% python3 -q
>>> import numpy as np
>>> np.set_printoptions(precision=3, suppress=True, linewidth=160)
>>> def tidy(a):
...     return np.round(a, 3) + 0
... 
>>> K = np.array([[-1, 0, 1, 2, 3, 4, 5],
...     [6, 7, 8, 9, 10, 11, 12],
...     [13, 14, 15, 16, 17, 18, 19]])
>>> K
array([[-1,  0,  1,  2,  3,  4,  5],
       [ 6,  7,  8,  9, 10, 11, 12],
       [13, 14, 15, 16, 17, 18, 19]])
>>> tidy(np.trace(np.linalg.pinv(K) @ K))
np.float64(2.0)
>>> np.abs(np.diag(np.linalg.qr(K)[1])) > 1e-9
array([ True,  True, False])
>>> U, sv, VT = np.linalg.svd(K)
>>> vecs = VT[:(sv > 1e-8).sum()]
>>> rng = np.random.default_rng(516)
>>> x = K[0] + 3 * K[1] + rng.integers(2) * np.eye(7)[3]
>>> x
array([17., 21., 25., 29., 33., 37., 41.])
>>> tidy(np.diag(vecs.T @ vecs))
array([0.464, 0.286, 0.179, 0.143, 0.179, 0.286, 0.464])
>>> np.linalg.matrix_rank(np.vstack([K, x]))
np.int64(2)
>>> tidy(vecs.T @ vecs)
array([[ 0.464,  0.357,  0.25 ,  0.143,  0.036, -0.071, -0.179],
       [ 0.357,  0.286,  0.214,  0.143,  0.071,  0.   , -0.071],
       [ 0.25 ,  0.214,  0.179,  0.143,  0.107,  0.071,  0.036],
       [ 0.143,  0.143,  0.143,  0.143,  0.143,  0.143,  0.143],
       [ 0.036,  0.071,  0.107,  0.143,  0.179,  0.214,  0.25 ],
       [-0.071,  0.   ,  0.071,  0.143,  0.214,  0.286,  0.357],
       [-0.179, -0.071,  0.036,  0.143,  0.25 ,  0.357,  0.464]])
>>> feats = np.load("test14.npy")
>>> feats
array([[-1.9,  0.7, -1.4,  0.5, -1.2, -0.3, -0.2, -0.5, -1. ],
       [ 0.2,  1.2,  0.1,  1.5,  0.7,  0.4,  0.2, -0.1,  0.4],
       [-0.2, -1.2,  1.8, -1. ,  0.5,  0.1,  0.8, -0.5, -0.9],
       [ 1.9,  0.1, -0.1, -3. , -1.1, -1. ,  0.1,  1.3, -1.6],
       [ 0.8,  0. , -0.9,  2. ,  2. ,  0.6, -2.7,  0.3,  2.1],
       [-0.6,  1.5,  0.3,  3.5, -0.1,  1.6, -0.9,  0.4,  1.6],
       [-1.4, -0.9, -2.2, -0.5,  0.6, -0.3, -0.2,  1.5,  2.4],
       [ 0.7, -0.8,  0.5,  1.5,  0. , -0.6, -0.1,  1. ,  0.6],
       [-0.8, -0.1,  0.5,  5.5, -0.1,  1.2, -0.4, -0.9, -0.5]])
>>> x = np.array([0, -3, 3, -1, -1, -2, 0, -1, -1])
>>> y = feats @ x
>>> b, lr = np.zeros(9), 1 / np.linalg.norm(feats, 2) ** 2
>>> for i in range(12):
...     b -= lr * feats.T @ (feats @ b - y)
...     if i % 2 == 0: print(i, round(np.linalg.norm(feats @ b - y), 3))
... 
0 11.114
2 7.432
4 5.666
6 4.599
8 3.857
10 3.308
>>> tidy(np.linalg.cond(feats))
np.float64(15.218)
>>> tidy(b)
array([ 0.475, -2.147,  1.991, -1.057, -0.116, -0.691,  1.084, -0.533, -1.636])
>>> T = np.stack([feats, 5 * feats, feats[::-1]])
>>> (T @ feats.T).shape
(3, 9, 9)
>>> np.linalg.matrix_rank(T)
array([9, 9, 9])
>>> T.shape
(3, 9, 9)
>>> np.linalg.matrix_rank(T.reshape(3, -1))
np.int64(2)
>>> B = feats / np.sqrt((feats ** 2).mean(axis=1, keepdims=True))
>>> tidy(B[5])
array([-0.392,  0.981,  0.196,  2.289, -0.065,  1.046, -0.588,  0.262,  1.046])
>>> np.linalg.matrix_rank(B) == np.linalg.matrix_rank(feats)
np.True_
>>> t = rng.uniform(0, 2 * np.pi, 13)
>>> O, _ = np.linalg.qr(np.array([[0.2, -1.6],
...     [1.9, 0.3],
...     [-1.0, -0.3],
...     [-0.4, 0.2],
...     [-0.7, -0.8],
...     [1.3, -0.7],
...     [1.5, -0.6],
...     [-0.7, -0.8]]))
>>> mat = 20 * np.c_[np.cos(t), np.sin(t)] @ O.T
>>> tidy(mat)
array([[-11.149,   9.452,  -6.032,  -0.031,  -8.614,  -0.271,   1.233,  -8.614],
       [  0.995, -12.517,   6.789,   2.262,   5.589,  -7.282,  -8.696,   5.589],
       [  5.821,  10.553,  -5.144,  -2.981,  -1.898,   9.834,  10.747,  -1.898],
       [-13.44 ,   6.45 ,  -4.624,   0.919,  -8.343,  -3.421,  -2.15 ,  -8.343],
       [ 14.425,  -1.079,   1.834,  -2.118,   6.541,   7.328,   6.605,   6.541],
       [ 10.934,  -9.639,   6.114,   0.102,   8.601,   0.035,  -1.481,   8.601],
       [-13.858,   5.478,  -4.14 ,   1.175,  -8.118,  -4.261,  -3.079,  -8.118],
       [-10.03 ,  -7.551,   3.17 ,   3.079,  -1.12 , -10.29 , -10.698,  -1.12 ],
       [-13.653,  -2.206,  -0.008,   2.629,  -4.859,  -8.956,  -8.625,  -4.859],
       [-12.911,   7.384,  -5.079,   0.653,  -8.505,  -2.543,  -1.191,  -8.505],
       [  7.178,   9.778,  -4.611,  -3.05 ,  -1.004,  10.102,  10.873,  -1.004],
       [ -2.12 , -11.981,   6.231,   2.661,   4.051,  -8.674,  -9.899,   4.051],
       [ 12.617,  -7.818,   5.285,  -0.522,   8.56 ,   2.108,   0.721,   8.56 ]])
>>> rank = np.linalg.matrix_rank(mat)
>>> rank
np.int64(2)
>>> ns = np.linalg.svd(mat)[2][rank:].T
>>> ns.shape
(8, 6)
>>> np.linalg.matrix_rank(mat.T @ mat), np.linalg.matrix_rank(mat @ mat.T)
(np.int64(2), np.int64(2))
>>> np.allclose(mat @ ns, 0)
True
>>> [int(np.linalg.matrix_rank(mat[:, :j + 1])) for j in range(8)]
[1, 2, 2, 2, 2, 2, 2, 2]
>>> [int(np.linalg.matrix_rank(np.delete(mat, i, axis=0))) for i in range(13)]
[2, 2, 2, 2, 2, 2, 2, 2, 2, 2, 2, 2, 2]
>>> [int(np.linalg.matrix_rank(mat[:i])) for i in range(1, len(mat) + 1)]
[1, 2, 2, 2, 2, 2, 2, 2, 2, 2, 2, 2, 2]
>>> U, sv, VT = np.linalg.svd(mat)
>>> np.argmax(sv[:-1] / (sv[1:] + 1e-6)) + 1
np.int64(2)
>>> tidy(sv)
array([54.949, 46.697,  0.   ,  0.   ,  0.   ,  0.   ,  0.   ,  0.   ])
>>> B = U[:, :2] @ np.diag(sv[:2]) @ VT[:2]
>>> tidy(np.abs(mat - B).max())
np.float64(0.0)
>>> tidy(np.linalg.norm(mat - B) / np.linalg.norm(mat))
np.float64(0.0)
>>> np.linalg.matrix_rank(B)
np.int64(2)
>>> np.linalg.cond(mat) > 100
np.True_
>>> np.allclose(mat[:-1].T @ np.linalg.lstsq(mat[:-1].T, mat[-1])[0], mat[-1])
True
>>> tidy(np.trace(np.linalg.pinv(mat) @ mat))
np.float64(2.0)
>>> np.linalg.lstsq(mat[:-1].T, mat[-1])[2]
np.int32(2)
>>> try:
...     np.linalg.inv(mat)
... except np.linalg.LinAlgError as e:
...     print(repr(e))
... 
LinAlgError('Last 2 dimensions of the array must be square')
>>> A = np.loadtxt("sample19.csv", delimiter=",")
>>> A
array([[ 6.643, -0.446, 24.111, 23.686],
       [ 5.592, -0.562, 25.219, 24.915],
       [ 6.76 ,  0.602, 24.736, 25.584],
       [ 5.523, -0.498, 25.222, 25.324],
       [ 5.601, -1.808, 26.055, 26.032],
       [ 4.567,  0.218, 25.083, 23.305],
       [ 5.185, -0.702, 24.841, 25.703],
       [ 3.952, -0.28 , 24.845, 23.192],
       [ 5.294,  1.395, 24.944, 23.112],
       [ 6.72 , -1.087, 24.737, 26.035],
       [ 3.871,  0.998, 24.183, 25.288],
       [ 5.505,  1.118, 24.368, 23.619],
       [ 4.362, -0.675, 23.282, 25.787],
       [ 4.729, -2.199, 24.98 , 25.285],
       [ 5.808, -1.489, 23.42 , 25.93 ],
       [ 5.322,  1.033, 23.225, 23.976],
       [ 5.59 , -0.681, 24.926, 25.914],
       [ 5.217,  1.139, 24.075, 25.318],
       [ 3.531, -0.442, 23.723, 24.839],
       [ 4.992, -0.319, 24.469, 24.684],
       [ 4.786,  1.15 , 26.888, 24.775],
       [ 3.977, -0.339, 25.284, 25.565]])
>>> hat = A @ np.linalg.solve(A.T @ A, A.T)
>>> np.allclose(hat @ hat, hat)
True
>>> tidy(np.trace(hat))
np.float64(4.0)
>>> tidy(np.linalg.eigvalsh(hat))
array([0., 0., 0., 0., 0., 0., 0., 0., 0., 0., 0., 0., 0., 0., 0., 0., 0., 0., 1., 1., 1., 1.])
>>> tidy(hat @ A[:, 3])
array([23.686, 24.915, 25.584, 25.324, 26.032, 23.305, 25.703, 23.192, 23.112, 26.035, 25.288, 23.619, 25.787, 25.285, 25.93 , 23.976, 25.914, 25.318, 24.839,
       24.684, 24.775, 25.565])
